>>> import numpy as np
>>> from numpy import linalg as LA
>>> np.set_printoptions(precision=2, suppress=True, linewidth=200)
>>> feats = np.loadtxt("dump.csv", delimiter=",")
>>> print(feats)
[[0. 0. 0. 1. 3.]
 [3. 3. 2. 2. 1.]
 [1. 3. 2. 0. 3.]
 [2. 0. 1. 1. 0.]
 [1. 0. 2. 2. 1.]]
>>> rng = np.random.default_rng(13009)
>>> idx = rng.permutation(5)
>>> print(idx)
[3 2 4 0 1]
>>> out = feats[idx][:, idx]
>>> print(np.round(LA.det(out), 2), np.round(LA.det(feats[idx]), 2))
66.0 -66.0
>>> print(np.diag(out))
[1. 2. 1. 0. 3.]
>>> print(np.sort(np.abs(LA.eigvals(out))))
[1.72 1.72 1.82 1.82 6.74]
>>> print(np.trace(out))
7.0
>>> print(out)
[[1. 1. 0. 2. 0.]
 [0. 2. 3. 1. 3.]
 [2. 2. 1. 1. 0.]
 [1. 0. 3. 0. 0.]
 [2. 2. 1. 3. 3.]]
>>> F = np.loadtxt("block6.csv", delimiter=",")
>>> print(F)
[[ 2.73  1.58  0.85 -0.58  2.58]
 [ 2.81  1.6   0.8  -0.6   2.6 ]
 [12.47  4.82 -5.65 -3.82  5.82]
 [ 4.35  2.12 -0.24 -1.12  3.12]
 [-1.51  0.16  3.68  0.84  1.16]
 [ 0.29  0.76  2.47  0.24  1.76]
 [-0.02  0.66  2.68  0.34  1.66]
 [ 5.25  2.42 -0.83 -1.42  3.42]
 [-1.26  0.25  3.5   0.75  1.25]
 [ 5.5   2.5  -1.   -1.5   3.5 ]
 [-6.76 -1.59  7.17  2.59 -0.59]
 [ 2.65  1.55  0.9  -0.55  2.55]
 [ 4.01  2.   -0.01 -1.    3.  ]
 [ 3.77  1.92  0.15 -0.92  2.92]
 [ 1.2   1.07  1.87 -0.07  2.07]
 [-0.37  0.54  2.91  0.46  1.54]
 [ 3.41  1.8   0.39 -0.8   2.8 ]
 [-2.92 -0.31  4.62  1.31  0.69]
 [ 2.66  1.55  0.89 -0.55  2.55]]
>>> # rows and columns are dependent
>>> dist = LA.norm(F[:, None] - F[None], axis=-1)
>>> print(dist.shape)
(19, 19)
>>> print(dist[:5, :5])
[[ 0.    0.1  12.99  2.17  5.66]
 [ 0.1   0.   12.88  2.07  5.76]
 [12.99 12.88  0.   10.82 18.64]
 [ 2.17  2.07 10.82  0.    7.83]
 [ 5.66  5.76 18.64  7.83  0.  ]]
>>> print((dist + 1e9 * np.eye(19)).round(6).argmin(axis=1))
[18  0  9 12  8  6  5  9  4  7 17 18 13 12  5  6 13  4 11]
>>> print(dist.mean(axis=1).argmax())
2
>>> print(np.unravel_index(dist.round(6).argmax(), dist.shape))
(np.int64(2), np.int64(10))
>>> x = np.array([-2, -3, -1, -1, -3])
>>> print(F @ np.eye(5)[3])
[-0.58 -0.6  -3.82 -1.12  0.84  0.24  0.34 -1.42  0.75 -1.5   2.59 -0.55 -1.   -0.92 -0.07  0.46 -0.8   1.31 -0.55]
>>> print(LA.norm(F @ x) <= LA.norm(F, 2) * LA.norm(x) + 1e-9)
True
>>> cen = F - F.mean(axis=0)
>>> vecs = LA.svd(cen)[2][:2]
>>> out = cen - cen @ vecs.T @ vecs
>>> print(round(LA.norm(out) / LA.norm(cen), 2))
0.0
>>> print(np.round((cen @ vecs.T).std(axis=0), 2) + 0)
[5.18 0.  ]
>>> print(LA.norm(out, axis=1).round(6).argmax())
0
>>> print(np.allclose(F[:-1].T @ LA.lstsq(F[:-1].T, F[-1])[0], F[-1]))
True
>>> print(LA.lstsq(F[:-1].T, F[-1])[2])
2
>>> C = F[[5, 0]].astype(float)
>>> for _ in range(3):
...     idx = LA.norm(F[:, None] - C, axis=-1).argmin(axis=1)
...     C = np.array([F[idx == j].mean(axis=0) for j in range(2)])
... 
>>> print(idx)
[1 1 1 1 0 0 0 1 0 1 0 1 1 1 0 0 1 0 1]
>>> print(np.abs(C[1] - C[0]).argmax())
0
>>> print(np.bincount(idx))
[ 8 11]
>>> print(C[1] - C[0])
[ 5.93  1.98 -3.95 -1.98  1.98]
